% python3 -q
>>> import numpy as np
>>> np.set_printoptions(suppress=True, linewidth=140)
>>> def tidy(a):
...     return np.round(a, 2) + 0
... 
>>> M2 = np.array([[-6, 6, 8], [-1, -8, -9], [7, 7, 4]])
>>> data = np.triu(M2)
>>> print(data)
[[-6  6  8]
 [ 0 -8 -9]
 [ 0  0  4]]
>>> P = np.triu(np.array([[2, 1, 3], [1, 0, 3], [0, 1, 3]]), 1) + np.eye(3)
>>> M2 = P @ data @ np.linalg.inv(P)
>>> print(M2)
[[-6.  4. 17.]
 [ 0. -8. 27.]
 [ 0.  0.  4.]]
>>> print(np.linalg.matrix_rank(M2))
3
>>> print(np.trace(M2), np.trace(data))
-10.0 -10
>>> vals, vecs = np.linalg.eig(data)
>>> print(np.prod(vals))
192.0
>>> print(tidy(np.sort(np.linalg.eigvals(data.T))))
[-8. -6.  4.]
>>> print(vals)
[-6. -8.  4.]
>>> rng = np.random.default_rng(77)
>>> F = rng.normal(size=(27, 3)) + 20 * np.array([3, 5, 2])
>>> print(tidy(F))
[[ 60.43  99.43  42.65]
 [ 58.39 100.66  39.86]
 [ 59.65 101.07  38.18]
 [ 59.02  99.89  41.74]
 [ 60.09 100.9   38.14]
 [ 58.76 100.97  39.37]
 [ 59.94 100.73  37.79]
 [ 58.8   99.91  38.45]
 [ 59.29  99.96  39.33]
 [ 59.73 100.04  41.33]
 [ 61.58  99.61  39.17]
 [ 60.89 100.51  40.25]
 [ 59.09 100.64  40.87]
 [ 58.22 101.02  39.93]
 [ 59.26  98.42  39.66]
 [ 59.94  99.63  38.8 ]
 [ 58.8  100.71  40.05]
 [ 60.28 100.63  40.72]
 [ 61.74  99.93  39.74]
 [ 59.04 100.25  40.26]
 [ 59.24  99.97  39.98]
 [ 63.66  99.49  41.25]
 [ 60.41  99.91  40.41]
 [ 60.36  99.97  39.75]
 [ 59.63  99.61  40.28]
 [ 59.88 100.96  41.38]
 [ 59.94  99.7   41.32]]
>>> C2 = np.cov(F, rowvar=False)
>>> print(tidy(np.linalg.eigvalsh(C2)[::-1]))
[1.64 1.15 0.32]
>>> print(np.argsort(-F.std(axis=0).round(6), kind="stable"))
[2 0 1]
>>> print(tidy(np.median(F, axis=0)))
[59.73 99.97 39.98]
>>> print(np.argwhere(np.triu(np.abs(np.corrcoef(F.T)) > 0.8, 1)))
[]
>>> Z = F[[1, 16]].astype(float)
>>> for _ in range(7):
...     lab = np.linalg.norm(F[:, None] - Z, axis=-1).argmin(axis=1)
...     Z = np.array([F[lab == j].mean(axis=0) for j in range(2)])
... 
>>> print(lab)
[1 0 0 1 0 0 0 0 0 1 1 1 1 0 0 0 0 1 1 0 0 1 1 1 1 1 1]
>>> print(np.abs(Z[1] - Z[0]).argmax())
2
>>> print(tidy(Z[1] - Z[0]))
[ 1.29 -0.3   1.56]
>>> print(np.bincount(lab))
[13 14]
>>> print([round(float(x), 2) for x in np.linalg.svd(F, compute_uv=False)[:3]])
[641.01, 6.18, 5.45]
>>> print(np.linalg.matrix_rank(F, rtol=0.1))
1
>>> lab = rng.permutation(3)
>>> M2 = F[:, lab] * rng.choice([-1, 1], 3)
>>> print(tidy(M2))
[[ 60.43 -42.65  99.43]
 [ 58.39 -39.86 100.66]
 [ 59.65 -38.18 101.07]
 [ 59.02 -41.74  99.89]
 [ 60.09 -38.14 100.9 ]
 [ 58.76 -39.37 100.97]
 [ 59.94 -37.79 100.73]
 [ 58.8  -38.45  99.91]
 [ 59.29 -39.33  99.96]
 [ 59.73 -41.33 100.04]
 [ 61.58 -39.17  99.61]
 [ 60.89 -40.25 100.51]
 [ 59.09 -40.87 100.64]
 [ 58.22 -39.93 101.02]
 [ 59.26 -39.66  98.42]
 [ 59.94 -38.8   99.63]
 [ 58.8  -40.05 100.71]
 [ 60.28 -40.72 100.63]
 [ 61.74 -39.74  99.93]
 [ 59.04 -40.26 100.25]
 [ 59.24 -39.98  99.97]
 [ 63.66 -41.25  99.49]
 [ 60.41 -40.41  99.91]
 [ 60.36 -39.75  99.97]
 [ 59.63 -40.28  99.61]
 [ 59.88 -41.38 100.96]
 [ 59.94 -41.32  99.7 ]]
>>> left, _, Vt = np.linalg.svd(F.T @ M2)
>>> print(lab)
[0 2 1]
>>> arr = np.load("data.npy")
>>> print(arr)
[[ 2  4  2 -1]
 [ 4 -2 -1 -2]
 [ 2 -1 -4 -4]
 [-1 -2 -4  4]]
>>> O, R = np.linalg.qr(arr)
>>> print(tidy(O))
[[-0.4   0.8  -0.29  0.34]
 [-0.8  -0.4   0.34  0.29]
 [-0.4  -0.2  -0.68 -0.58]
 [ 0.2  -0.4  -0.58  0.68]]
>>> print(tidy(R))
[[-5.    0.    0.8   4.4 ]
 [ 0.    5.    4.4  -0.8 ]
 [ 0.    0.    4.12  0.  ]
 [ 0.    0.    0.    4.12]]
>>> print(tidy(O.T @ O))
[[1. 0. 0. 0.]
 [0. 1. 0. 0.]
 [0. 0. 1. 0.]
 [0. 0. 0. 1.]]
>>> print(tidy(np.trace(O @ O.T)))
4.0
>>> print(tidy(abs(R[0, 0])), tidy(np.linalg.norm(arr[:, 0])))
5.0 5.0
>>> print(tidy(np.abs(np.diag(R))))
[5.   5.   4.12 4.12]
>>> print(tidy(O @ R))
[[ 2.  4.  2. -1.]
 [ 4. -2. -1. -2.]
 [ 2. -1. -4. -4.]
 [-1. -2. -4.  4.]]
>>> M2 = np.linalg.inv(arr)
>>> print(np.allclose(M2, arr.T))
False
>>> print(tidy(arr @ M2))
[[1. 0. 0. 0.]
 [0. 1. 0. 0.]
 [0. 0. 1. 0.]
 [0. 0. 0. 1.]]
>>> print(tidy(np.linalg.det(arr) * M2))
[[ 60. 100. -30.  35.]
 [100. -60.  35.  30.]
 [-30.  35. -70. -60.]
 [ 35.  30. -60.  70.]]
>>> print(tidy(np.linalg.slogdet(arr)[0]))
1.0
>>> print(arr @ arr)
[[ 25   0  -4 -22]
 [  0  25  22  -4]
 [ -4  22  37   0]
 [-22  -4   0  37]]
>>> print(tidy(np.sort(np.abs(np.linalg.eigvals(arr)))))
[2.8  2.8  7.36 7.36]
>>> print(tidy(np.abs(np.linalg.eigvals(arr)).max()))
7.36
>>> print((arr + arr.T) / 2)
[[ 2.  4.  2. -1.]
 [ 4. -2. -1. -2.]
 [ 2. -1. -4. -4.]
 [-1. -2. -4.  4.]]
>>> O, vecs = np.linalg.qr(arr[:, :3])[0], np.linalg.qr(arr[:, 3:])[0]
>>> s = np.linalg.svd(O.T @ vecs, compute_uv=False)
>>> print(tidy(np.degrees(np.arccos(s.clip(0, 1)))))
[42.67]
>>> vals, vecs = np.linalg.eig(arr)
>>> print(tidy(np.sort(np.linalg.eigvals(arr @ arr))))
[ 7.85  7.85 54.15 54.15]
>>> feats = np.load("out2.npy")
>>> print(feats)
[[ 1 -3 -5]
 [-3  1 -3]
 [-5 -3  1]]
>>> vals, vecs = np.linalg.eigh(feats)
>>> x0 = np.array([2, 1, 2])
>>> print(x0 @ feats @ x0)
-55
>>> print(tidy(vecs * np.maximum(vals, 0) @ vecs.T))
[[ 3.42 -1.04 -2.58]
 [-1.04  2.58 -1.04]
 [-2.58 -1.04  3.42]]
>>> print(np.abs(feats).sum(axis=1).max(), tidy(np.abs(vals).max()))
9 6.42
>>> print(tidy(vecs * np.abs(vals) @ vecs.T))
[[ 5.84  0.91 -0.16]
 [ 0.91  4.16  0.91]
 [-0.16  0.91  5.84]]
>>> C2 = feats.T @ feats
>>> print(C2)
[[35  9 -1]
 [ 9 19  9]
 [-1  9 35]]
>>> print(np.trace(C2), (feats ** 2).sum())
89 89
>>> print(tidy(np.linalg.eigvalsh(C2)[::-1]))
[41.27 36.   11.73]
>>> print(np.linalg.matrix_rank(C2))
3
>>> print(tidy(np.linalg.svd(feats, compute_uv=False) ** 2))
[41.27 36.   11.73]
>>> Lm = np.linalg.cholesky(C2)
>>> print(tidy(C2 / np.sqrt(np.outer(np.diag(C2), np.diag(C2)))))
[[ 1.    0.35 -0.03]
 [ 0.35  1.    0.35]
 [-0.03  0.35  1.  ]]
>>> print(tidy(Lm))
[[ 5.92  0.    0.  ]
 [ 1.52  4.08  0.  ]
 [-0.17  2.27  5.46]]
>>> print(np.linalg.eigvalsh(C2).min() > 0)
True
>>> M2 = Lm / np.sqrt((Lm ** 2).mean(axis=1, keepdims=True))
>>> print(tidy(np.linalg.norm(M2, axis=1)))
[1.73 1.73 1.73]
>>> print(np.linalg.matrix_rank(Lm - Lm.mean(axis=1, keepdims=True)))
2
>>> print(np.linalg.matrix_rank(M2) == np.linalg.matrix_rank(Lm))
True
>>> vals, vecs = np.linalg.eigh(feats)
>>> print((vals > 1e-8).sum(), (vals < -1e-8).sum())
2 1
>>> print(tidy(np.abs(vecs[:, -1])))
[0.71 0.   0.71]
>>> print(np.unique(vals.round(6) + 0, return_counts=True)[1])
[1 1 1]
>>> print(tidy(vals.sum()), np.trace(feats))
3.0 3
>>> print(tidy(vals))
[-6.42  3.42  6.  ]
>>> print(tidy(np.linalg.eigvalsh(feats @ feats)))
[11.73 36.   41.27]
>>> mat = np.tril(np.array([[4, 4, 2], [2, 3, 2], [3, 0, 4]]), -1) + np.eye(3, dtype=int)
>>> print(mat)
[[1 0 0]
 [2 1 0]
 [3 0 1]]
>>> print(np.linalg.matrix_rank(mat - mat[0, 0] * np.eye(3)))
1
>>> print(tidy(np.sort(np.linalg.eigvals(mat))))
[1. 1. 1.]
>>> print(mat @ mat)
[[1 0 0]
 [4 1 0]
 [6 0 1]]
>>> lab = rng.permutation(3)
>>> print(lab)
[1 0 2]
>>> M2 = mat[lab][:, lab]
>>> print(M2)
[[1 2 0]
 [0 1 0]
 [0 3 1]]
>>> print(np.trace(M2))
3
>>> print(tidy(np.sort(np.abs(np.linalg.eigvals(M2)))))
[1. 1. 1.]
>>> print(np.diag(M2))
[1 1 1]
>>> X = np.array([[-6, 8, -18, 8], [-9, 12, -27, 12], [3, -4, 9, -4]])
>>> print(X)
[[ -6   8 -18   8]
 [ -9  12 -27  12]
 [  3  -4   9  -4]]
>>> # looks like rank 1
>>> print(np.linalg.cond(X) > 100)
True
>>> K = np.array([[-2, 1, 5], [-1, 3, 4], [3, -5, 2]]) * (rng.random((3, 3)) < 0.3)
>>> print(K)
[[ 0  0  0]
 [ 0  3  4]
 [ 0 -5  0]]
>>> rk = np.linalg.matrix_rank(K)
>>> print(rk)
2
>>> ns = np.linalg.svd(K)[2][rk:].T
>>> print(np.allclose(K @ ns, 0))
True
>>> print(np.linalg.matrix_rank(K.T @ K), np.linalg.matrix_rank(K @ K.T))
2 2
>>> print(ns[:, 0] / ns[np.abs(ns[:, 0]).round(6).argmax(), 0])
[1. 0. 0.]
>>> print([int(np.linalg.matrix_rank(K[:i])) for i in range(1, len(K) + 1)])
[0, 1, 2]
>>> print([int(np.linalg.matrix_rank(K[:, :j + 1])) for j in range(3)])
[0, 1, 2]
>>> theta = np.radians(90)
>>> R = np.eye(3)
>>> R[0, 0] = R[2, 2] = np.cos(theta)
>>> R[0, 2], R[2, 0] = -np.sin(theta), np.sin(theta)
>>> print(tidy(R))
[[ 0.  0. -1.]
 [ 0.  1.  0.]
 [ 1.  0.  0.]]
>>> M2 = K @ R.T
>>> print(tidy(np.linalg.det(R)), np.trace(R))
1.0 1.0
>>> J = np.array([[0, -1, 3], [-3, 2, -2], [0, -1, 3], [-1, 1, -2]])
>>> print(np.linalg.matrix_rank(J, rtol=0.1))
2
>>> print(np.argsort(-np.linalg.norm(J, axis=0).round(6), kind="stable")[:3])
[2 0 1]
>>> print(tidy(np.linalg.norm(J, 2) / np.linalg.norm(J)))
0.91
>>> lab = rng.permutation(3)
>>> M2 = J[:, lab] * rng.choice([-1, 1], 3)
>>> print(M2)
[[-1 -3  0]
 [ 2  2  3]
 [-1 -3  0]
 [ 1  2  1]]
>>> left, _, Vt = np.linalg.svd(J.T @ M2)
>>> print(tidy(np.linalg.lstsq(J, M2)[0]))
[[ 0.  0. -1.]
 [ 1.  0.  0.]
 [ 0. -1.  0.]]
>>> print(tidy(left @ Vt))
[[ 0.  0. -1.]
 [ 1.  0.  0.]
 [ 0. -1.  0.]]
>>> M2 = np.c_[J[:, :2] @ np.array([[-1, 1], [-1, -1]]), np.array([3, 0, 0, 3])]
>>> print(M2)
[[ 1  1  3]
 [ 1 -5  0]
 [ 1  1  0]
 [ 0 -2  3]]
>>> print(tidy(np.linalg.norm(M2 - J @ np.linalg.lstsq(J, M2)[0], axis=0)))
[0.   0.   2.12]
>>> print(tidy(np.linalg.lstsq(J, M2[:, 0])[0]))
[-1. -1.  0.]
>>> print(tidy(np.linalg.norm(np.linalg.qr(J)[0].T @ M2, axis=0) ** 2 / ((M2 ** 2).sum(axis=0) + 1e-12)))
[1.   1.   0.75]
